$ python3 -q
>>> import numpy as np
>>> from numpy import linalg as LA
>>> np.set_printoptions(precision=1, suppress=True, linewidth=140, floatmode="fixed")
>>> def rnd(a):
...     return np.round(a, 1) + 0
... 
>>> J = np.load("m.npy")
>>> print(J)
[[ 3  3  3  3  3  3  3  3  3]
 [ 3  6  6  6  6  6  6  6  6]
 [ 3  6  9  9  9  9  9  9  9]
 [ 3  6  9 12 12 12 12 12 12]
 [ 3  6  9 12 15 15 15 15 15]
 [ 3  6  9 12 15 18 18 18 18]
 [ 3  6  9 12 15 18 21 21 21]
 [ 3  6  9 12 15 18 21 24 24]
 [ 3  6  9 12 15 18 21 24 27]]
>>> other = LA.inv(J)
>>> print(rnd(LA.det(J) * LA.det(other)))
1.0
>>> print(rnd(other))
[[ 0.7 -0.3  0.0  0.0  0.0  0.0  0.0  0.0  0.0]
 [-0.3  0.7 -0.3  0.0  0.0  0.0  0.0  0.0  0.0]
 [ 0.0 -0.3  0.7 -0.3  0.0  0.0  0.0  0.0  0.0]
 [ 0.0  0.0 -0.3  0.7 -0.3  0.0  0.0  0.0  0.0]
 [ 0.0  0.0  0.0 -0.3  0.7 -0.3  0.0  0.0  0.0]
 [ 0.0  0.0  0.0  0.0 -0.3  0.7 -0.3  0.0  0.0]
 [ 0.0  0.0  0.0  0.0  0.0 -0.3  0.7 -0.3  0.0]
 [ 0.0  0.0  0.0  0.0  0.0  0.0 -0.3  0.7 -0.3]
 [ 0.0  0.0  0.0  0.0  0.0  0.0  0.0 -0.3  0.3]]
>>> vals, vecs = LA.eigh(J)
>>> x0 = np.array([-5, 6, -8, -4, -6, -4, 4, -2, -6])
>>> print(rnd(vecs * np.abs(vals) @ vecs.T))
[[ 3.0  3.0  3.0  3.0  3.0  3.0  3.0  3.0  3.0]
 [ 3.0  6.0  6.0  6.0  6.0  6.0  6.0  6.0  6.0]
 [ 3.0  6.0  9.0  9.0  9.0  9.0  9.0  9.0  9.0]
 [ 3.0  6.0  9.0 12.0 12.0 12.0 12.0 12.0 12.0]
 [ 3.0  6.0  9.0 12.0 15.0 15.0 15.0 15.0 15.0]
 [ 3.0  6.0  9.0 12.0 15.0 18.0 18.0 18.0 18.0]
 [ 3.0  6.0  9.0 12.0 15.0 18.0 21.0 21.0 21.0]
 [ 3.0  6.0  9.0 12.0 15.0 18.0 21.0 24.0 24.0]
 [ 3.0  6.0  9.0 12.0 15.0 18.0 21.0 24.0 27.0]]
>>> print(rnd(x0 @ J @ x0 / (x0 @ x0)), rnd(vals[0]), rnd(vals[-1]))
28.9 0.8 110.0
>>> print(np.abs(J).sum(axis=1).max(), rnd(np.abs(vals).max()))
135 110.0
>>> u = np.array([-2, 2, -1, 2, 2, -2, 1, -3, 1])
>>> r1 = np.array([3, -3, -2, -2, 1, -3, 0, 3, -3, -1])
>>> M = np.outer(u, r1)
>>> print(M)
[[-6  6  4  4 -2  6  0 -6  6  2]
 [ 6 -6 -4 -4  2 -6  0  6 -6 -2]
 [-3  3  2  2 -1  3  0 -3  3  1]
 [ 6 -6 -4 -4  2 -6  0  6 -6 -2]
 [ 6 -6 -4 -4  2 -6  0  6 -6 -2]
 [-6  6  4  4 -2  6  0 -6  6  2]
 [ 3 -3 -2 -2  1 -3  0  3 -3 -1]
 [-9  9  6  6 -3  9  0 -9  9  3]
 [ 3 -3 -2 -2  1 -3  0  3 -3 -1]]
>>> blk = np.stack([M, 3 * M, M[::-1]])
>>> print((blk @ M.T).shape)
(3, 9, 9)
>>> print(rnd(LA.norm(blk, axis=(1, 2))))
[ 42.0 125.9  42.0]
>>> print(np.einsum("bij,cij->bc", blk, blk))
[[ 1760  5280 -1210]
 [ 5280 15840 -3630]
 [-1210 -3630  1760]]
>>> print(LA.matrix_rank(blk))
[1 1 1]
>>> print(M.shape)
(9, 10)
>>> print(LA.matrix_rank(M))
1
>>> print(np.unravel_index(np.abs(M).argmax(), M.shape))
(np.int64(7), np.int64(0))
>>> print(np.abs(M).max())
9
>>> print(M.mean(axis=0))
[0.0 0.0 0.0 0.0 0.0 0.0 0.0 0.0 0.0 0.0]
>>> print(M.sum(axis=0))
[0 0 0 0 0 0 0 0 0 0]
>>> print(np.count_nonzero(M))
81
>>> x0 = np.array([2, 0, 1, 2, 2, 1, 0, 1, 1, 2])
>>> a = np.maximum(M @ x0, 0)
>>> print(M * (a > 1e-9)[:, None])
[[-6  6  4  4 -2  6  0 -6  6  2]
 [ 0  0  0  0  0  0  0  0  0  0]
 [-3  3  2  2 -1  3  0 -3  3  1]
 [ 0  0  0  0  0  0  0  0  0  0]
 [ 0  0  0  0  0  0  0  0  0  0]
 [-6  6  4  4 -2  6  0 -6  6  2]
 [ 0  0  0  0  0  0  0  0  0  0]
 [-9  9  6  6 -3  9  0 -9  9  3]
 [ 0  0  0  0  0  0  0  0  0  0]]
>>> print(rnd(np.tanh(M @ x0)))
[ 1.0 -1.0  1.0 -1.0 -1.0  1.0 -1.0  1.0 -1.0]
>>> print(np.maximum(M @ x0, 0) - np.maximum(-M @ x0, 0))
[ 6 -6  3 -6 -6  6 -3  9 -3]
>>> U, s, Vh = LA.svd(M)
>>> print(rnd(s))
[42.0  0.0  0.0  0.0  0.0  0.0  0.0  0.0  0.0]
>>> other = U[:, :1] @ np.diag(s[:1]) @ Vh[:1]
>>> print(rnd(other))
[[-6.0  6.0  4.0  4.0 -2.0  6.0  0.0 -6.0  6.0  2.0]
 [ 6.0 -6.0 -4.0 -4.0  2.0 -6.0  0.0  6.0 -6.0 -2.0]
 [-3.0  3.0  2.0  2.0 -1.0  3.0  0.0 -3.0  3.0  1.0]
 [ 6.0 -6.0 -4.0 -4.0  2.0 -6.0  0.0  6.0 -6.0 -2.0]
 [ 6.0 -6.0 -4.0 -4.0  2.0 -6.0  0.0  6.0 -6.0 -2.0]
 [-6.0  6.0  4.0  4.0 -2.0  6.0  0.0 -6.0  6.0  2.0]
 [ 3.0 -3.0 -2.0 -2.0  1.0 -3.0  0.0  3.0 -3.0 -1.0]
 [-9.0  9.0  6.0  6.0 -3.0  9.0  0.0 -9.0  9.0  3.0]
 [ 3.0 -3.0 -2.0 -2.0  1.0 -3.0  0.0  3.0 -3.0 -1.0]]
>>> print(rnd(np.abs(M - other).max()))
0.0
>>> print(rnd(LA.norm(M - other) / LA.norm(M)))
0.0
>>> U, s, Vh = LA.svd(other)
>>> vecs = Vh[:(s > 1e-8).sum()]
>>> rng = np.random.default_rng(26)
>>> x0 = other[4] + -2 * other[6] + rng.integers(2) * np.eye(10)[5]
>>> print(x0)
[0.0 0.0 0.0 0.0 0.0 1.0 0.0 0.0 0.0 0.0]
>>> print(np.allclose(vecs.T @ vecs @ x0, x0))
False
>>> print(rnd(LA.norm(x0 - vecs.T @ vecs @ x0)))
0.9
>>> print(rnd(np.diag(vecs.T @ vecs)))
[0.2 0.2 0.1 0.1 0.0 0.2 0.0 0.2 0.2 0.0]
>>> m1 = np.load("data.npy")
>>> print(m1)
[[14 19 21 12  5 25 14  6 23 11  9]
 [19 30 29 18  7 36 18  8 29 17 14]
 [21 29 34 18 12 41 28 10 32 20 19]
 [12 18 18 11  4 22 11  5 19 10  8]
 [ 5  7 12  4 10 15 18  4  4 10 13]
 [25 36 41 22 15 50 34 12 37 25 24]
 [14 18 28 11 18 34 35  9 17 20 24]
 [ 6  8 10  5  4 12  9  3  9  6  6]
 [23 29 32 19  4 37 17  9 41 14  9]
 [11 17 20 10 10 25 20  6 14 14 15]
 [ 9 14 19  8 13 24 24  6  9 15 18]]
>>> # looks like rank 3
>>> U, s, Vh = LA.svd(m1)
>>> vecs = Vh[:(s > 1e-8).sum()]
>>> x0 = m1[8] + -2 * m1[2] + rng.integers(2) * np.eye(11)[4]
>>> print(x0)
[-19.0 -29.0 -36.0 -17.0 -20.0 -45.0 -39.0 -11.0 -23.0 -26.0 -29.0]
>>> print(rnd(vecs.T @ vecs))
[[ 0.1  0.1  0.1  0.1  0.0  0.1  0.0  0.0  0.2  0.0  0.0]
 [ 0.1  0.5  0.1  0.2 -0.1  0.2 -0.3  0.0 -0.1  0.2  0.1]
 [ 0.1  0.1  0.2  0.1  0.1  0.2  0.2  0.1  0.2  0.1  0.1]
 [ 0.1  0.2  0.1  0.1  0.0  0.1 -0.1  0.0  0.0  0.1  0.0]
 [ 0.0 -0.1  0.1  0.0  0.2  0.1  0.3  0.0 -0.1  0.1  0.2]
 [ 0.1  0.2  0.2  0.1  0.1  0.3  0.1  0.0  0.1  0.1  0.1]
 [ 0.0 -0.3  0.2 -0.1  0.3  0.1  0.5  0.1  0.1  0.1  0.2]
 [ 0.0  0.0  0.1  0.0  0.0  0.0  0.1  0.0  0.1  0.0  0.0]
 [ 0.2 -0.1  0.2  0.0 -0.1  0.1  0.1  0.1  0.7 -0.1 -0.2]
 [ 0.0  0.2  0.1  0.1  0.1  0.1  0.1  0.0 -0.1  0.1  0.2]
 [ 0.0  0.1  0.1  0.0  0.2  0.1  0.2  0.0 -0.2  0.2  0.2]]
>>> rk = LA.matrix_rank(m1)
>>> print(rk)
3
>>> null = LA.svd(m1)[2][rk:].T
>>> print(LA.matrix_rank(m1.T @ m1), LA.matrix_rank(m1 @ m1.T))
3 3
>>> print(rnd(null @ null.T))
[[ 0.9 -0.1 -0.1 -0.1  0.0 -0.1  0.0  0.0 -0.2  0.0  0.0]
 [-0.1  0.5 -0.1 -0.2  0.1 -0.2  0.3  0.0  0.1 -0.2 -0.1]
 [-0.1 -0.1  0.8 -0.1 -0.1 -0.2 -0.2 -0.1 -0.2 -0.1 -0.1]
 [-0.1 -0.2 -0.1  0.9  0.0 -0.1  0.1  0.0  0.0 -0.1  0.0]
 [ 0.0  0.1 -0.1  0.0  0.8 -0.1 -0.3  0.0  0.1 -0.1 -0.2]
 [-0.1 -0.2 -0.2 -0.1 -0.1  0.7 -0.1  0.0 -0.1 -0.1 -0.1]
 [ 0.0  0.3 -0.2  0.1 -0.3 -0.1  0.5 -0.1 -0.1 -0.1 -0.2]
 [ 0.0  0.0 -0.1  0.0  0.0  0.0 -0.1  1.0 -0.1  0.0  0.0]
 [-0.2  0.1 -0.2  0.0  0.1 -0.1 -0.1 -0.1  0.3  0.1  0.2]
 [ 0.0 -0.2 -0.1 -0.1 -0.1 -0.1 -0.1  0.0  0.1  0.9 -0.2]
 [ 0.0 -0.1 -0.1  0.0 -0.2 -0.1 -0.2  0.0  0.2 -0.2  0.8]]
>>> print(null.shape)
(11, 8)
>>> print([int(LA.matrix_rank(m1[:i])) for i in range(1, len(m1) + 1)])
[1, 2, 3, 3, 3, 3, 3, 3, 3, 3, 3]
>>> vals, vecs = LA.eigh(m1)
>>> x0 = np.array([2, -1, 3, 0, 3, 0, 1, -2, 3, -2, 0])
>>> print(rnd(LA.eigvalsh(m1[1:, 1:])))
[  0.0   0.0   0.0   0.0   0.0   0.0   0.0   7.2  37.1 201.6]
>>> print((np.sign(vecs[:, -1].round(6)) == np.sign(vecs[0, -1].round(6))).astype(int))
[1 1 1 1 1 1 1 1 1 1 1]
>>> U, s, Vh = LA.svd(m1)
>>> print(rnd(s))
[214.1  38.5   7.3   0.0   0.0   0.0   0.0   0.0   0.0   0.0   0.0]
>>> other = U[:, :3] @ np.diag(s[:3]) @ Vh[:3]
>>> print(LA.matrix_rank(other))
3
>>> print(rnd(LA.norm(m1 - other, 2)), rnd(s[3]))
0.0 0.0
>>> print(LA.matrix_rank(m1, rtol=0.05))
2
>>> W0 = np.load("w.npy")
>>> print(W0)
[[1 0 2 5 1 5 3 3 2 5 5 0]
 [0 5 2 2 3 5 2 1 0 3 2 1]
 [0 3 5 0 1 4 2 5 4 3 3 5]
 [0 5 0 4 2 2 4 1 4 4 4 1]
 [2 0 1 0 1 4 2 2 2 4 2 2]
 [2 0 0 5 3 3 4 1 3 4 3 4]
 [3 3 4 1 0 1 1 0 1 0 2 5]
 [5 1 0 2 4 1 3 4 3 3 4 4]
 [0 3 4 0 2 3 2 4 5 2 1 5]
 [4 2 2 5 4 5 4 4 5 2 2 0]
 [3 5 4 4 0 4 0 2 4 3 2 1]
 [0 4 4 4 2 0 4 5 4 1 4 4]]
>>> u, r1 = W0[2], W0[6]
>>> print(u @ u)
139
>>> pr = (u @ r1) / (u @ u) * u
>>> print(LA.matrix_rank(np.outer(u, r1)))
1
>>> print(np.outer(u, r1))
[[ 0  0  0  0  0  0  0  0  0  0  0  0]
 [ 9  9 12  3  0  3  3  0  3  0  6 15]
 [15 15 20  5  0  5  5  0  5  0 10 25]
 [ 0  0  0  0  0  0  0  0  0  0  0  0]
 [ 3  3  4  1  0  1  1  0  1  0  2  5]
 [12 12 16  4  0  4  4  0  4  0  8 20]
 [ 6  6  8  2  0  2  2  0  2  0  4 10]
 [15 15 20  5  0  5  5  0  5  0 10 25]
 [12 12 16  4  0  4  4  0  4  0  8 20]
 [ 9  9 12  3  0  3  3  0  3  0  6 15]
 [ 9  9 12  3  0  3  3  0  3  0  6 15]
 [15 15 20  5  0  5  5  0  5  0 10 25]]
>>> print(rnd(r1 - pr))
[ 3.0  1.5  1.5  1.0 -0.5 -1.0  0.0 -2.5 -1.0 -1.5  0.5  2.5]
>>> mat = np.load("out14.npy")
>>> print(rnd(mat))
[[-0.5  0.4  0.0 -0.6  0.2  0.0 -0.4 -0.2]
 [-0.4 -0.6  0.3  0.3  0.4  0.2 -0.2 -0.3]
 [-0.2 -0.5 -0.5 -0.3 -0.5  0.1  0.0 -0.2]
 [ 0.2  0.2  0.5  0.1 -0.5  0.5 -0.2 -0.4]
 [ 0.0  0.3 -0.6  0.6  0.1  0.0 -0.5 -0.2]
 [-0.7  0.2  0.1  0.4 -0.3  0.0  0.4  0.1]
 [-0.1 -0.2  0.3  0.1 -0.4 -0.7 -0.5  0.1]
 [-0.1 -0.1  0.0  0.0 -0.1  0.5 -0.4  0.8]]
>>> x0 = np.array([0, 2, 0, 3, 1, 1, 2, 3])
>>> a = np.maximum(mat @ x0, 0)
>>> print(rnd(mat * (a > 1e-9)[:, None]))
[[ 0.0  0.0  0.0  0.0  0.0  0.0  0.0  0.0]
 [ 0.0  0.0  0.0  0.0  0.0  0.0  0.0  0.0]
 [ 0.0  0.0  0.0  0.0  0.0  0.0  0.0  0.0]
 [ 0.0  0.0  0.0  0.0  0.0  0.0  0.0  0.0]
 [ 0.0  0.3 -0.6  0.6  0.1  0.0 -0.5 -0.2]
 [-0.7  0.2  0.1  0.4 -0.3  0.0  0.4  0.1]
 [ 0.0  0.0  0.0  0.0  0.0  0.0  0.0  0.0]
 [-0.1 -0.1  0.0  0.0 -0.1  0.5 -0.4  0.8]]
>>> print(np.flatnonzero(a > 1e-9))
[4 5 7]
>>> feats = np.loadtxt("block13.csv", delimiter=",")
>>> print(feats)
[[  0.2  -0.8   1.1   0.0   1.3  -0.7]
 [  0.6   0.9   1.0   0.9   0.8  -0.8]
 [  1.3  -0.7  -0.5  -1.9   0.4   1.1]
 [ -1.3   1.3  -1.8   0.6  -0.8  -0.5]
 [  1.8  -0.1  -0.2   0.4  -0.4  -0.3]
 [ 14.0 -44.0   4.0 -30.0  24.0   6.0]
 [  0.1   0.8   2.0   0.3  -1.2  -0.7]
 [ -0.1   0.6   0.4   0.9  -0.2   0.3]
 [ -1.3  -0.5   0.7  -1.3  -0.1   0.4]
 [ -0.9   0.3  -0.9  -1.0   1.4   1.3]
 [ -0.3   0.4   2.3   0.3  -2.7  -0.2]
 [  1.3   0.5   0.3  -1.8   0.3  -0.9]]
>>> # row 5 is much longer than the rest
>>> print(feats.shape)
(12, 6)
>>> print(np.abs(feats).max())
44.0
>>> print(rnd(feats.sum(axis=1)))
[  1.1   3.4  -0.3  -2.5   1.2 -26.0   1.3   1.9  -2.1   0.2  -0.2  -0.3]
>>> print(rnd(LA.norm(feats)))
61.0
>>> print(np.unravel_index(np.abs(feats).argmax(), feats.shape))
(np.int64(5), np.int64(1))
>>> print(LA.matrix_rank(feats))
6
>>> print(rnd(LA.svd(feats, compute_uv=False)))
[60.6  4.7  3.3  2.8  2.4  1.7]
>>> np.zeros(12, 6)
Traceback (most recent call last):
  File "<python-input-98>", line 1, in <module>
    np.zeros(12, 6)
    ~~~~~~~~^^^^^^^
TypeError: Cannot interpret '6' as a data type
